In [1]: import numpy as np

In [2]: from numpy import linalg as LA

In [3]: np.set_printoptions(precision=2, suppress=True, linewidth=140, legacy="1.25")

In [4]: def rnd(a):
   ...:     return np.round(a, 2) + 0
   ...: 

In [5]: W2 = np.array([[2, 0, 4, 4, 3, 4, 3, 5],
   ...:     [2, 2, 3, 5, 3, 4, 1, 0],
   ...:     [1, 3, 4, 5, 3, 0, 2, 5],
   ...:     [2, 0, 3, 4, 0, 2, 2, 4],
   ...:     [0, 2, 3, 2, 2, 2, 0, 0],
   ...:     [1, 5, 2, 2, 0, 2, 4, 5],
   ...:     [0, 4, 4, 0, 4, 5, 4, 4],
   ...:     [2, 2, 2, 4, 1, 0, 1, 1]])

In [6]: rng = np.random.default_rng(44113)

In [7]: data = (rng.random((30, 8)) < 0.25) @ W2

In [8]: data
Out[8]: 
array([[ 2,  2,  3,  5,  3,  4,  1,  0],
       [ 3, 11, 14, 12, 12, 11,  7,  9],
       [ 3,  7,  5,  7,  3,  6,  5,  5],
       [ 4, 10, 12, 11, 10, 11,  6,  5],
       [ 2,  2,  2,  4,  1,  0,  1,  1],
       [ 0,  0,  0,  0,  0,  0,  0,  0],
       [ 2,  0,  3,  4,  0,  2,  2,  4],
       [ 2,  6,  7,  5,  7,  9,  5,  4],
       [ 3,  9, 15, 11, 12, 11,  9, 14],
       [ 2,  2,  3,  5,  3,  4,  1,  0],
       [ 3,  9, 11, 10, 10,  9,  7,  9],
       [ 5,  9, 14, 13, 11,  9, 10, 15],
       [ 4,  8,  9, 11,  3,  4,  8, 14],
       [ 6, 16, 20, 18, 15, 17, 14, 19],
       [ 4,  2,  5,  8,  1,  2,  3,  5],
       [ 0,  4,  4,  0,  4,  5,  4,  4],
       [ 0,  0,  0,  0,  0,  0,  0,  0],
       [ 4,  2,  7,  9,  6,  8,  4,  5],
       [ 2,  0,  4,  4,  3,  4,  3,  5],
       [ 1,  3,  4,  5,  3,  0,  2,  5],
       [ 5,  3, 11, 13,  6,  6,  7, 14],
       [ 1,  9,  6,  2,  4,  7,  8,  9],
       [ 3,  9, 11, 10, 10,  9,  7,  9],
       [ 2,  2,  3,  5,  3,  4,  1,  0],
       [ 4,  6,  9,  8,  5,  7,  7,  9],
       [ 7,  7, 12, 18,  7,  6,  6, 10],
       [ 4,  8, 12, 10,  7,  9,  7,  9],
       [ 1,  7,  8,  5,  7,  5,  6,  9],
       [ 3,  7,  5,  7,  3,  6,  5,  5],
       [ 3,  5,  6,  6,  3,  6,  7, 10]])

In [9]: Ac = data - data.mean(axis=0)

In [10]: evecs = LA.svd(Ac)[2][:7]

In [11]: B = Ac - Ac @ evecs.T @ evecs

In [12]: rnd(np.cov(Ac @ evecs.T, rowvar=False))
Out[12]: 
array([[109.73,   0.  ,   0.  ,   0.  ,   0.  ,   0.  ,   0.  ],
       [  0.  ,   9.74,   0.  ,   0.  ,   0.  ,   0.  ,   0.  ],
       [  0.  ,   0.  ,   7.62,   0.  ,   0.  ,   0.  ,   0.  ],
       [  0.  ,   0.  ,   0.  ,   2.52,   0.  ,   0.  ,   0.  ],
       [  0.  ,   0.  ,   0.  ,   0.  ,   1.65,   0.  ,   0.  ],
       [  0.  ,   0.  ,   0.  ,   0.  ,   0.  ,   0.27,   0.  ],
       [  0.  ,   0.  ,   0.  ,   0.  ,   0.  ,   0.  ,   0.13]])

In [13]: rnd(np.diag(evecs.T @ evecs))
Out[13]: array([0.69, 0.96, 0.99, 0.93, 0.99, 0.99, 0.55, 0.9 ])

In [14]: rnd((Ac @ evecs.T).std(axis=0))
Out[14]: array([10.3 ,  3.07,  2.71,  1.56,  1.26,  0.51,  0.35])

In [15]: LA.norm(B, axis=1).round(6).argmax()
Out[15]: 4

In [16]: rnd(LA.norm(B) / LA.norm(Ac))
Out[16]: 0.0

In [17]: D = LA.norm(data[:, None] - data[None], axis=-1)

In [18]: LA.matrix_rank(D ** 2)
Out[18]: 10

In [19]: np.argsort(-LA.norm(data, axis=0).round(6), kind="stable")[:3]
Out[19]: array([2, 3, 7])

In [20]: [round(float(x), 2) for x in LA.svd(data, compute_uv=False)[:3]]
Out[20]: [108.99, 16.89, 15.08]

In [21]: LA.matrix_rank(data, rtol=0.1)
Out[21]: 3

In [22]: LA.cond(data) > 100
Out[22]: True

In [23]: left, sv, Vt = LA.svd(data)

In [24]: np.argmax(sv[:-1] / (sv[1:] + 1e-6)) + 1
Out[24]: 7

In [25]: B = left[:, :7] @ np.diag(sv[:7]) @ Vt[:7]

In [26]: LA.matrix_rank(data, rtol=0.05)
Out[26]: 5

In [27]: rnd(LA.norm(data - B, 2)), rnd(sv[7])
Out[27]: (0.1, 0.1)

In [28]: rnd(LA.norm(data - B) / LA.norm(data))
Out[28]: 0.0
